% ipython --no-banner

In [1]: import numpy as np

In [2]: np.set_printoptions(precision=3, suppress=True, linewidth=120)

In [3]: A = np.load("x.npy")

In [4]: print(A)
[[  0 -12  15 -14]
 [ 12   0  -2  -5]
 [-15   2   0  -8]
 [ 14   5   8   0]]

In [5]: # skew-symmetric

In [6]: M2 = A / np.sqrt((A ** 2).mean(axis=1, keepdims=True))

In [7]: print(M2[1])
[ 1.825  0.    -0.304 -0.76 ]

In [8]: O = A.astype(float).copy()

In [9]: for j in range(4):
   ...:     O[:, j] -= O[:, :j] @ (O[:, :j].T @ O[:, j])
   ...:     O[:, j] /= np.linalg.norm(O[:, j])
   ...: 

In [10]: print(np.round(O.T @ A, 3) + 0)
[[ 23.77    1.683   3.702   2.524]
 [  0.     13.045 -11.21   11.326]
 [  0.      0.     12.395  -6.646]
 [  0.      0.      0.     10.304]]

In [11]: hat = np.triu(np.array([[-3, 1, -3, -3], [2, -3, 2, -3], [-3, 1, 2, -3], [3, 1, 0, 2]]), 1) + np.eye(4)

In [12]: M2 = hat @ A @ np.linalg.inv(hat)

In [13]: print(np.trace(M2), np.trace(A))
0.0 0

In [14]: print(round(np.linalg.det(M2), 3))
39601.0

In [15]: print(M2)
[[  15.  -48.  130.  296.]
 [ -60.   49. -304. -966.]
 [ -57.   44. -283. -896.]
 [  14.   -9.   68.  219.]]

In [16]: x = np.array([-9, 5, 4, 3])

In [17]: h1 = np.maximum(M2 @ x, 0)

In [18]: print(h1)
[1033.    0.    0.  758.]

In [19]: print(np.flatnonzero(h1 > 1e-9))
[0 3]

In [20]: print(np.tanh(M2 @ x))
[ 1. -1. -1.  1.]

In [21]: print(M2 * (h1 > 1e-9)[:, None])
[[ 15. -48. 130. 296.]
 [ -0.   0.  -0.  -0.]
 [ -0.   0.  -0.  -0.]
 [ 14.  -9.  68. 219.]]

In [22]: x = np.array([1, 1, 2, 2])

In [23]: h1 = np.maximum(A @ x, 0)

In [24]: print(A.T @ h1)
[490 175 280   0]

In [25]: print(h1)
[ 0  0  0 35]

In [26]: print(np.flatnonzero(h1 > 1e-9))
[3]

In [27]: F = np.load("a.npy")

In [28]: print(F)
[[7 5 1 2 4]
 [5 7 5 1 2]
 [1 5 7 5 1]
 [2 1 5 7 5]
 [4 2 1 5 7]]

In [29]: # symmetric

In [30]: M2 = np.linalg.inv(F)

In [31]: print(np.round(F @ M2, 3) + 0)
[[1. 0. 0. 0. 0.]
 [0. 1. 0. 0. 0.]
 [0. 0. 1. 0. 0.]
 [0. 0. 0. 1. 0.]
 [0. 0. 0. 0. 1.]]

In [32]: print(np.linalg.det(F) * M2)
[[-432.   54.  243. -405.  486.]
 [  54.  108. -432.  567. -405.]
 [ 243. -432.  351. -432.  243.]
 [-405.  567. -432.  108.   54.]
 [ 486. -405.  243.   54. -432.]]

In [33]: print(round(float(np.linalg.det(F) * np.linalg.det(M2)), 3))
1.0

In [34]: print(np.allclose(F, F.T))
True

In [35]: print(np.linalg.matrix_power(F, 3))
[[1567 1547 1258 1331 1432]
 [1547 1738 1532 1387 1331]
 [1258 1532 1633 1532 1258]
 [1331 1387 1532 1738 1547]
 [1432 1331 1258 1547 1567]]

In [36]: print(np.allclose(F @ F.T, F.T @ F))
True

In [37]: print(F @ F)
[[ 95  85  53  58  77]
 [ 85 104  82  59  58]
 [ 53  82 101  82  53]
 [ 58  59  82 104  85]
 [ 77  58  53  85  95]]

In [38]: X = np.load("mat.npy")

In [39]: print(X)
[[-2.    -0.8    1.5    0.1   -0.8    1.4  ]
 [ 0.206 -1.251  0.438 -0.208  0.509 -0.48 ]
 [-0.1    0.5   -1.6    0.3    1.3   -2.7  ]
 [ 0.     0.7    1.7   -0.5    0.1   -1.   ]
 [ 0.1   -1.2    0.4   -0.2    0.5   -0.5  ]
 [-0.9   -0.2   -0.7   -1.5    0.4   -0.6  ]
 [ 0.9    0.6   -1.4    0.4    1.9    0.1  ]]

In [40]: r0, g = F[0], F[2]

In [41]: print(r0 @ r0)
95

In [42]: print(r0 @ g)
53

In [43]: p = (r0 @ g) / (r0 @ r0) * r0

In [44]: print(np.outer(r0, g))
[[ 7 35 49 35  7]
 [ 5 25 35 25  5]
 [ 1  5  7  5  1]
 [ 2 10 14 10  2]
 [ 4 20 28 20  4]]

In [45]: print(round((g - p) @ r0, 3))
0.0

In [46]: x = np.array([4, 7, -7, -4, 1, 2])

In [47]: target = X @ x

In [48]: coef, lr = np.zeros(6), 1 / np.linalg.norm(X, 2) ** 2

In [49]: for i in range(250):
    ...:     coef -= lr * X.T @ (X @ coef - target)
    ...:     if i % 50 == 0: print(i, round(np.linalg.norm(X @ coef - target), 3))
    ...: 
0 15.49
50 0.091
100 0.001
150 0.0
200 0.0

In [50]: print(round(float(np.linalg.cond(X)), 3))
3.634
